In [1]: import numpy as np

In [2]: from numpy import linalg as LA

In [3]: np.set_printoptions(suppress=True, linewidth=160)

In [4]: data = np.load("x.npy")

In [5]: data
Out[5]: 
array([[-3., -3.,  0.,  0.],
       [-3.,  3., -3.,  0.],
       [ 0., -3.,  1., -3.],
       [ 0.,  0., -3.,  0.]])

In [6]: # symmetric, so the eigenvalues are real

In [7]: round(float(LA.det(data[::-1])), 2)
Out[7]: 162.0

In [8]: np.einsum("ij,ji->", data, data)
Out[8]: np.float64(73.0)

In [9]: round(LA.det(2 * data), 2), round(float(LA.det(data)), 2)
Out[9]: (np.float64(2592.0), 162.0)

In [10]: feats = np.loadtxt("block5.csv", delimiter=",")

In [11]: feats
Out[11]: 
array([[-5.69, -5.69, -0.07,  0.13],
       [-4.1 , -4.1 , -0.42,  0.75],
       [-2.61, -2.61, -0.75,  1.13],
       [-2.51, -2.51, -0.77,  1.14],
       [-2.44, -2.44, -0.79,  1.15],
       [-2.08, -2.08, -0.86,  1.18],
       [-2.01, -2.01, -0.87,  1.18],
       [-1.82, -1.82, -0.91,  1.18],
       [-1.8 , -1.8 , -0.91,  1.18],
       [-1.27, -1.27, -0.99,  1.1 ],
       [-0.74, -0.74, -0.98,  0.83],
       [-0.51, -0.51, -0.89,  0.59],
       [-0.16, -0.16, -0.34,  0.06],
       [-0.05, -0.05, -0.1 ,  0.  ],
       [ 0.04,  0.04,  0.07,  0.  ],
       [ 0.24,  0.24,  0.42,  0.08],
       [ 1.93,  1.93,  2.22,  1.76],
       [ 2.  ,  2.  ,  2.28,  1.85],
       [ 7.92,  7.92,  5.61,  8.82],
       [ 8.6 ,  8.6 ,  5.91,  9.62],
       [12.31, 12.31,  7.39, 14.  ]])

In [12]: # rows and columns are dependent

In [13]: d = LA.norm(feats[:, None] - feats[None], axis=-1)

In [14]: d[4].round(6).argsort(kind="stable")[:4]
Out[14]: array([4, 3, 2, 5])

In [15]: d[:5, :5].round(2)
Out[15]: 
array([[0.  , 2.36, 4.52, 4.66, 4.76],
       [2.36, 0.  , 2.17, 2.31, 2.41],
       [4.52, 2.17, 0.  , 0.14, 0.24],
       [4.66, 2.31, 0.14, 0.  , 0.1 ],
       [4.76, 2.41, 0.24, 0.1 , 0.  ]])

In [16]: LA.matrix_rank(d ** 2)
Out[16]: np.int64(5)

In [17]: (d + 1e9 * np.eye(21)).round(6).argmin(axis=1)
Out[17]: array([ 1,  2,  3,  4,  3,  6,  5,  8,  7,  8, 11, 10, 13, 14, 13, 14, 17, 16, 19, 18, 19])

In [18]: gram = feats.T @ feats

In [19]: np.round(LA.eigvalsh(gram)[::-1], 2) + 0
Out[19]: array([1177.92,   99.99,    9.8 ,    0.  ])

In [20]: np.allclose(gram, gram.T)
Out[20]: True

In [21]: Z = feats[[8, 15]].astype(float)

In [22]: for _ in range(3):
    ...:     idx = LA.norm(feats[:, None] - Z, axis=-1).argmin(axis=1)
    ...:     Z = np.array([feats[idx == j].mean(axis=0) for j in range(2)])
    ...: 

In [23]: idx
Out[23]: array([0, 0, 0, 0, 0, 0, 0, 0, 0, 0, 0, 0, 0, 0, 0, 0, 0, 0, 1, 1, 1])

In [24]: np.bincount(idx)
Out[24]: array([18,  3])

In [25]: np.abs(Z[1] - Z[0]).argmax()
Out[25]: np.int64(0)

In [26]: idx = feats[:, 3] > np.median(feats[:, 3])

In [27]: u = feats[idx].mean(axis=0) - feats[~idx].mean(axis=0)

In [28]: u.round(2)
Out[28]: array([3.84, 3.84, 2.35, 3.66])

In [29]: round(float((((feats - feats.mean(axis=0)) @ u > 0) == idx).mean()), 2)
Out[29]: 0.76

In [30]: K = np.load("out19.npy")

In [31]: K
Out[31]: 
array([[ 3., -3.,  0.,  0.],
       [-3.,  1., -3.,  0.],
       [ 0., -3.,  1., -3.],
       [ 0.,  0., -3.,  3.]])

In [32]: np.all(LA.eigvalsh(K) > 0)
Out[32]: np.False_

In [33]: round(float(LA.eigvalsh(K).min()), 2)
Out[33]: -3.41

In [34]: try:
    ...:     LA.cholesky(K)
    ...: except LA.LinAlgError as e:
    ...:     print("failed:", e)
    ...: 
failed: Matrix is not positive definite

In [35]: [round(float(LA.det(K[:i, :i])), 2) + 0 for i in range(1, 5)]
Out[35]: [3.0, -6.0, -33.0, -45.0]

In [36]: round(float(LA.det(2 * K)), 2), round(float(LA.det(K)), 2)
Out[36]: (-720.0, -45.0)

In [37]: np.kron(np.eye(2, dtype=int), K)
Out[37]: 
array([[ 3., -3.,  0.,  0.,  0., -0.,  0.,  0.],
       [-3.,  1., -3.,  0., -0.,  0., -0.,  0.],
       [ 0., -3.,  1., -3.,  0., -0.,  0., -0.],
       [ 0.,  0., -3.,  3.,  0.,  0., -0.,  0.],
       [ 0., -0.,  0.,  0.,  3., -3.,  0.,  0.],
       [-0.,  0., -0.,  0., -3.,  1., -3.,  0.],
       [ 0., -0.,  0., -0.,  0., -3.,  1., -3.],
       [ 0.,  0., -0.,  0.,  0.,  0., -3.,  3.]])

In [38]: np.round(LA.eigvals(K), 2)
Out[38]: array([-3.41,  0.46,  6.54,  4.41])

In [39]: np.einsum("ij,ji->", K, K)
Out[39]: np.float64(74.0)

In [40]: blk = np.stack([K, 4 * K, K[::-1]])

In [41]: LA.matrix_rank(blk)
Out[41]: array([4, 4, 4])

In [42]: np.einsum("bij,cij->bc", blk, blk)
Out[42]: 
array([[  74.,  296.,  -12.],
       [ 296., 1184.,  -48.],
       [ -12.,  -48.,   74.]])

In [43]: gram = np.cov(feats, rowvar=False)

In [44]: np.median(feats, axis=0)
Out[44]: array([-0.74, -0.74, -0.42,  1.14])

In [45]: round(np.corrcoef(feats[:, 1], feats[:, 0])[0, 1], 2)
Out[45]: np.float64(1.0)
